$ python -q
>>> import numpy as np
>>> np.set_printoptions(precision=1, suppress=True, linewidth=160, floatmode="fixed")
>>> rd = lambda a: np.round(a, 1) + 0
>>> K = np.load("a.npy")
>>> print(K)
[[1 1 1]
 [1 1 1]
 [1 1 1]]
>>> rank = np.linalg.matrix_rank(K)
>>> print(rank)
1
>>> N = np.linalg.svd(K)[2][rank:].T
>>> print(N.shape)
(3, 2)
>>> print([int(np.linalg.matrix_rank(K[:, :j + 1])) for j in range(3)])
[1, 1, 1]
>>> print(rd(N @ N.T))
[[ 0.7 -0.3 -0.3]
 [-0.3  0.7 -0.3]
 [-0.3 -0.3  0.7]]
>>> print([int(np.linalg.matrix_rank(np.delete(K, i, axis=0))) for i in range(3)])
[1, 1, 1]
>>> left, sig, Vh = np.linalg.svd(K)
>>> print(rd(sig))
[3.0 0.0 0.0]
>>> print(np.argmax(sig[:-1] / (sig[1:] + 1e-6)) + 1)
1
>>> A2 = left[:, :1] @ np.diag(sig[:1]) @ Vh[:1]
>>> print(rd(A2))
[[1.0 1.0 1.0]
 [1.0 1.0 1.0]
 [1.0 1.0 1.0]]
>>> print(rd(np.abs(K - A2).max()))
0.0
>>> print(np.linalg.matrix_rank(K, rtol=0.05))
1
>>> print(rd(np.linalg.norm(K - A2, 2)), rd(sig[1]))
0.0 0.0
>>> print(rd(np.trace(np.linalg.pinv(A2) @ A2)))
1.0
>>> T = np.stack([K, -1 * K, K[::-1]])
>>> print(np.linalg.matrix_rank(T.reshape(3, -1)))
1
>>> print(rd(np.linalg.det(T)))
[0.0 0.0 0.0]
>>> print(rd(np.linalg.norm(T, axis=(1, 2))))
[3.0 3.0 3.0]
>>> print(T.shape)
(3, 3, 3)
>>> print((T @ K.T).shape)
(3, 3, 3)
>>> P = np.triu(np.array([[-2, 2, -4], [-5, -5, -4], [-3, -2, -4]]), 1) + np.eye(3)
>>> A2 = P @ K @ np.linalg.inv(P)
>>> print(np.trace(A2), np.trace(K))
3.0 3
>>> print(A2)
[[-1.0  1.0 -1.0]
 [-3.0  3.0 -3.0]
 [ 1.0 -1.0  1.0]]
>>> print(rd(np.poly(A2)))
[ 1.0 -3.0  0.0  0.0]
>>> E = np.load("x.npy")
>>> print(rd(E))
[[-2.9  9.5 -0.7]
 [-8.7 -0.2  5.0]
 [ 8.7 -1.5 -4.6]
 [ 8.1  2.7 -5.3]
 [-8.0 -2.8  5.3]
 [-1.2 -9.5  3.0]
 [-2.6  9.6 -0.9]
 [ 4.4 -9.0 -0.3]
 [ 7.4 -6.2 -2.7]
 [-8.7  0.8  4.8]
 [ 8.6 -3.1 -4.1]
 [ 6.0 -7.9 -1.5]
 [-2.9 -8.8  3.8]
 [ 5.2 -8.5 -0.9]
 [ 8.7 -2.1 -4.4]
 [-8.1 -2.5  5.2]
 [ 2.2  9.1 -3.5]
 [-6.2  7.7  1.6]
 [-8.7  2.2  4.4]
 [-8.6 -0.6  5.1]]
>>> idx = E[:, 1] > np.median(E[:, 1])
>>> r0 = E[idx].mean(axis=0) - E[~idx].mean(axis=0)
>>> print(rd(r0))
[-4.7 10.0  0.3]
>>> print(np.argsort(-np.abs(r0).round(6), kind="stable"))
[1 0 2]
>>> print((((E - E.mean(axis=0)) @ r0 > 0) == idx).mean())
0.8
>>> print(idx.astype(int))
[1 1 1 1 0 0 1 0 0 1 0 0 0 0 0 0 1 1 1 1]
>>> A2 = np.array([[-1], [0], [1], [0]])
>>> basis = np.array([[1, 3, 9, 7]])
>>> rng = np.random.default_rng(572)
>>> mat = A2 @ basis + 0.3 * rng.normal(size=(4, 4))
>>> print(rd(mat))
[[-0.5 -2.6 -9.1 -7.3]
 [ 0.2  0.0 -0.3 -0.1]
 [ 1.0  2.7  9.3  6.8]
 [ 0.1  0.3  0.1  0.2]]
>>> q, V = np.linalg.qr(mat[:, :1])[0], np.linalg.qr(mat[:, 1:])[0]
>>> sig = np.linalg.svd(q.T @ V, compute_uv=False)
>>> print(rd(np.degrees(np.arccos(sig.clip(0, 1)))))
[13.4]
